$ python -q
>>> import numpy as np
>>> from numpy import linalg as LA
>>> np.set_printoptions(precision=2, suppress=True, linewidth=120, floatmode="fixed")
>>> rd = lambda a: np.round(a, 2) + 0
>>> feats = np.load("out0.npy")
>>> feats
array([[0, 0, 0, 0],
       [0, 0, 1, 0],
       [0, 1, 0, 0],
       [0, 0, 0, 0]])
>>> np.all(LA.eigvalsh(feats) > 0)
np.False_
>>> K = np.load("x.npy")
>>> K
array([[5, 0, 3],
       [0, 1, 5],
       [0, 0, 0]])
>>> ang = np.radians(135)
>>> r_ = np.eye(3)
>>> r_[1, 1] = r_[2, 2] = np.cos(ang)
>>> r_[1, 2], r_[2, 1] = -np.sin(ang), np.sin(ang)
>>> print(rd(r_))
[[ 1.00  0.00  0.00]
 [ 0.00 -0.71 -0.71]
 [ 0.00  0.71 -0.71]]
>>> other = K @ r_.T
>>> rd(LA.svd(K, compute_uv=False)), rd(LA.svd(other, compute_uv=False))
(array([6.75, 3.80, 0.00]), array([6.75, 3.80, 0.00]))
>>> rd(other)
array([[ 5.00, -2.12, -2.12],
       [ 0.00, -4.24, -2.83],
       [ 0.00,  0.00,  0.00]])
>>> print(rd(LA.det(r_)), rd(np.trace(r_)))
1.0 -0.41
>>> rd(np.abs(other - K).max(axis=0))
array([0.00, 5.24, 7.83])
>>> np.allclose(LA.norm(K, axis=1), LA.norm(other, axis=1))
True
>>> rng = np.random.default_rng(872482)
>>> z = rng.integers(0, 3, 3)
>>> X = (z[:, None] == z) * 4 + np.eye(3)
>>> X
array([[5.00, 0.00, 0.00],
       [0.00, 5.00, 4.00],
       [0.00, 4.00, 5.00]])
>>> C2 = X.T @ X
>>> np.trace(C2), (X ** 2).sum()
(np.float64(107.0), np.float64(107.0))
>>> (X @ X.T).shape
(3, 3)
>>> C2
array([[25.00,  0.00,  0.00],
       [ 0.00, 41.00, 40.00],
       [ 0.00, 40.00, 41.00]])
>>> print(rd(LA.svd(X, compute_uv=False) ** 2))
[81.00 25.00  1.00]
>>> rd(LA.eigvalsh(C2)[::-1])
array([81.00, 25.00,  1.00])
>>> M = np.loadtxt("layer3.csv", delimiter=",")
>>> rd(M)
array([[ 0.88,  0.14,  0.23, -0.17],
       [ 0.14,  0.83, -0.28,  0.21],
       [ 0.23, -0.28,  0.55,  0.34],
       [-0.17,  0.21,  0.34,  0.74]])
>>> # null space of dimension 1
>>> evals, evecs = LA.eigh(M)
>>> x = np.array([-9, 0, -1, -7])
>>> rd(evecs * np.maximum(evals, 0) @ evecs.T)
array([[ 0.88,  0.14,  0.23, -0.17],
       [ 0.14,  0.83, -0.28,  0.21],
       [ 0.23, -0.28,  0.55,  0.34],
       [-0.17,  0.21,  0.34,  0.74]])
>>> rd(LA.eigvalsh(M[1:, 1:]))
array([0.12, 1.00, 1.00])
>>> rd(evecs * np.abs(evals) @ evecs.T)
array([[ 0.88,  0.14,  0.23, -0.17],
       [ 0.14,  0.83, -0.28,  0.21],
       [ 0.23, -0.28,  0.55,  0.34],
       [-0.17,  0.21,  0.34,  0.74]])
>>> left, sv, VT = LA.svd(M)
>>> evecs = VT[:(sv > 1e-8).sum()]
>>> x = M[2] + 3 * M[0] + rng.integers(2) * np.eye(4)[2]
>>> print(rd(x))
[ 2.87  0.15  2.25 -0.18]
>>> LA.matrix_rank(np.vstack([M, x]))
np.int64(4)
>>> print(rd(evecs.T @ evecs))
[[ 0.88  0.14  0.23 -0.17]
 [ 0.14  0.83 -0.28  0.21]
 [ 0.23 -0.28  0.55  0.34]
 [-0.17  0.21  0.34  0.74]]
>>> rd(LA.norm(x - evecs.T @ evecs @ x))
np.float64(0.67)
>>> rd(np.diag(evecs.T @ evecs))
array([0.88, 0.83, 0.55, 0.74])
>>> other = np.array([[9, 6, 4], [5, 2, 4], [9, 4, 2], [6, 6, 2]])
>>> LA.matrix_rank(M @ other)
np.int64(3)
>>> rd(np.einsum("ik,kj->ji", M, other))
array([[9.69, 4.18, 7.66, 7.00],
       [5.45, 2.66, 5.07, 5.20],
       [4.21, 3.75, 1.59, 2.31]])
>>> print(LA.matrix_rank(np.vstack([M, other.T])))
4
>>> rd(np.einsum("ik,kj->ij", M, other))
array([[9.69, 5.45, 4.21],
       [4.18, 2.66, 3.75],
       [7.66, 5.07, 1.59],
       [7.00, 5.20, 2.31]])
>>> rd(LA.det(2 * M)), rd(LA.det(M))
(np.float64(0.0), np.float64(0.0))
>>> print(rd(np.einsum("ii->", M)))
3.0
>>> rd(np.poly(M))
array([ 1.00, -3.00,  3.00, -1.00,  0.00])
>>> rd(LA.det(M[::-1]))
np.float64(0.0)
>>> rd(np.kron(np.eye(2, dtype=int), M))
array([[ 0.88,  0.14,  0.23, -0.17,  0.00,  0.00,  0.00,  0.00],
       [ 0.14,  0.83, -0.28,  0.21,  0.00,  0.00,  0.00,  0.00],
       [ 0.23, -0.28,  0.55,  0.34,  0.00,  0.00,  0.00,  0.00],
       [-0.17,  0.21,  0.34,  0.74,  0.00,  0.00,  0.00,  0.00],
       [ 0.00,  0.00,  0.00,  0.00,  0.88,  0.14,  0.23, -0.17],
       [ 0.00,  0.00,  0.00,  0.00,  0.14,  0.83, -0.28,  0.21],
       [ 0.00,  0.00,  0.00,  0.00,  0.23, -0.28,  0.55,  0.34],
       [ 0.00,  0.00,  0.00,  0.00, -0.17,  0.21,  0.34,  0.74]])
>>> mat = np.load("mat.npy")
>>> print(mat)
[[0.50 0.50 0.00]
 [0.00 1.00 0.00]
 [0.43 0.00 0.57]]
>>> # rows sum to 1
>>> mat @ np.ones(3)
array([1.00, 1.00, 1.00])
>>> rd(LA.matrix_power(mat, 100))
array([[0.00, 1.00, 0.00],
       [0.00, 1.00, 0.00],
       [0.00, 1.00, 0.00]])
>>> pr = np.eye(3)[1]
>>> for _ in range(4):
...     pr = pr @ mat
...     print(pr.round(2))
... 
[0.00 1.00 0.00]
[0.00 1.00 0.00]
[0.00 1.00 0.00]
[0.00 1.00 0.00]
>>> evals, evecs = LA.eig(mat)
>>> print(evals)
[0.57 0.50 1.00]
>>> rd(np.prod(evals))
np.float64(0.28)
>>> J = np.loadtxt("run1.csv", delimiter=",")
>>> rd(J)
array([[-0.55, -1.45,  0.97,  0.81],
       [-1.45, -0.55, -0.97, -0.81],
       [ 0.97, -0.97, -1.35,  0.54],
       [ 0.81, -0.81,  0.54, -1.55]])
>>> ang = np.radians(15)
>>> r_ = np.eye(4)
>>> r_[3, 3] = r_[1, 1] = np.cos(ang)
>>> r_[3, 1], r_[1, 3] = -np.sin(ang), np.sin(ang)
>>> rd(r_)
array([[ 1.00,  0.00,  0.00,  0.00],
       [ 0.00,  0.97,  0.00,  0.26],
       [ 0.00,  0.00,  1.00,  0.00],
       [ 0.00, -0.26,  0.00,  0.97]])
>>> other = J @ r_.T
>>> rd(other)
array([[-0.55, -1.19,  0.97,  1.16],
       [-1.45, -0.74, -0.97, -0.64],
       [ 0.97, -0.80, -1.35,  0.77],
       [ 0.81, -1.18,  0.54, -1.29]])
>>> rd(LA.det(r_)), rd(np.trace(r_))
(np.float64(1.0), np.float64(3.93))
>>> rd(np.abs(other - J).max(axis=0))
array([0.00, 0.37, 0.00, 0.35])
>>> print(rd(J @ J))
[[4.00 0.00 0.00 0.00]
 [0.00 4.00 0.00 0.00]
 [0.00 0.00 4.00 0.00]
 [0.00 0.00 0.00 4.00]]
>>> np.trace(J)
np.float64(-4.0)
>>> print(np.allclose(J @ J.T, J.T @ J))
True
>>> evals, evecs = LA.eigvalsh(J)
Traceback (most recent call last):
  File "<python-input-80>", line 1, in <module>
    evals, evecs = LA.eigvalsh(J)
    ^^^^^^^^^^^^
ValueError: too many values to unpack (expected 2)
>>> evals, evecs = LA.eigh(J)
>>> rd(evecs @ np.diag(evals) @ evecs.T)
array([[-0.55, -1.45,  0.97,  0.81],
       [-1.45, -0.55, -0.97, -0.81],
       [ 0.97, -0.97, -1.35,  0.54],
       [ 0.81, -0.81,  0.54, -1.55]])
>>> rd(np.abs(evecs[:, -1]))
array([0.60, 0.60, 0.40, 0.33])
>>> print(rd(LA.eigvalsh(J @ J)))
[4.00 4.00 4.00 4.00]
>>> print(rd(evals.sum()), np.trace(J))
-4.0 -4.0
>>> rd(LA.svd(J, compute_uv=False))
array([2.00, 2.00, 2.00, 2.00])
>>> rd(evals)
array([-2.00, -2.00, -2.00,  2.00])
>>> np.unique(evals.round(6) + 0, return_counts=True)[1]
array([3, 1])
>>> z = rng.permutation(4)
>>> z
array([0, 2, 3, 1])
>>> other = J[z][:, z]
>>> rd(np.diag(other))
array([-0.55, -1.35, -1.55, -0.55])
>>> rd(LA.det(other)), rd(LA.det(J[z]))
(np.float64(-16.0), np.float64(-16.0))
>>> W0 = np.load("arr.npy")
>>> rd(W0)
array([[0.24, 0.24, 0.53],
       [0.33, 0.44, 0.22],
       [0.33, 0.44, 0.22]])
>>> rd((W0 - W0.T) / 2)
array([[ 0.00, -0.05,  0.10],
       [ 0.05,  0.00, -0.11],
       [-0.10,  0.11,  0.00]])
>>> rd((W0 + W0.T) / 2)
array([[0.24, 0.28, 0.43],
       [0.28, 0.44, 0.33],
       [0.43, 0.33, 0.22]])
>>> rd(W0 @ W0)
array([[0.31, 0.40, 0.29],
       [0.30, 0.37, 0.32],
       [0.30, 0.37, 0.32]])
>>> rd(np.trace(W0))
np.float64(0.9)
>>> rd(LA.det(W0))
np.float64(0.0)
>>> np.allclose(W0, W0.T)
False
>>> print(np.allclose(W0 @ W0.T, W0.T @ W0))
False
>>> assert W0 == W0.T
Traceback (most recent call last):
  File "<python-input-103>", line 1, in <module>
    assert W0 == W0.T
           ^^^^^^^^^^
ValueError: The truth value of an array with more than one element is ambiguous. Use a.any() or a.all()
>>> rd(np.abs(LA.eigvals(W0)).max())
np.float64(1.0)
>>> rd(LA.norm(W0, 2) / LA.norm(W0))
np.float64(0.95)
>>> print([round(float(x), 2) for x in LA.svd(W0, compute_uv=False)[:3]])
[1.0, 0.31, 0.0]
>>> other = np.array([[2, -3], [-3, 2]])
>>> Z = np.kron(other, W0)
>>> LA.matrix_rank(Z)
np.int64(4)
>>> F = np.load("data.npy")
>>> F
array([[1.00, 0.20, 0.04],
       [0.20, 1.00, 0.20],
       [0.04, 0.20, 1.00]])
>>> other = np.array([[5, 1], [4, 0]])
>>> Z = np.kron(other, F)
>>> Z
array([[5.00, 1.00, 0.20, 1.00, 0.20, 0.04],
       [1.00, 5.00, 1.00, 0.20, 1.00, 0.20],
       [0.20, 1.00, 5.00, 0.04, 0.20, 1.00],
       [4.00, 0.80, 0.16, 0.00, 0.00, 0.00],
       [0.80, 4.00, 0.80, 0.00, 0.00, 0.00],
       [0.16, 0.80, 4.00, 0.00, 0.00, 0.00]])
>>> rd(LA.norm(Z, 2)), rd(LA.norm(other, 2) * LA.norm(F, 2))
(np.float64(8.41), np.float64(8.41))
>>> z = rng.permutation(3)
>>> z
array([1, 2, 0])
>>> other = W0[z][:, z]
>>> rd(other)
array([[0.44, 0.22, 0.33],
       [0.44, 0.22, 0.33],
       [0.24, 0.53, 0.24]])
>>> t3 = np.stack([F, 5 * F, F[::-1]])
>>> rd(LA.norm(t3, axis=(1, 2)))
array([1.78, 8.89, 1.78])
>>> rd(np.einsum("bij,cij->bc", t3, t3))
array([[ 3.16, 15.82,  1.32],
       [15.82, 79.08,  6.60],
       [ 1.32,  6.60,  3.16]])
>>> evals, evecs = LA.eigh(F)
>>> rd(evecs.T @ evecs)
array([[1.00, 0.00, 0.00],
       [0.00, 1.00, 0.00],
       [0.00, 0.00, 1.00]])
>>> rd(evecs @ np.diag(evals) @ evecs.T)
array([[1.00, 0.20, 0.04],
       [0.20, 1.00, 0.20],
       [0.04, 0.20, 1.00]])
>>> rd(evals)
array([0.74, 0.96, 1.30])
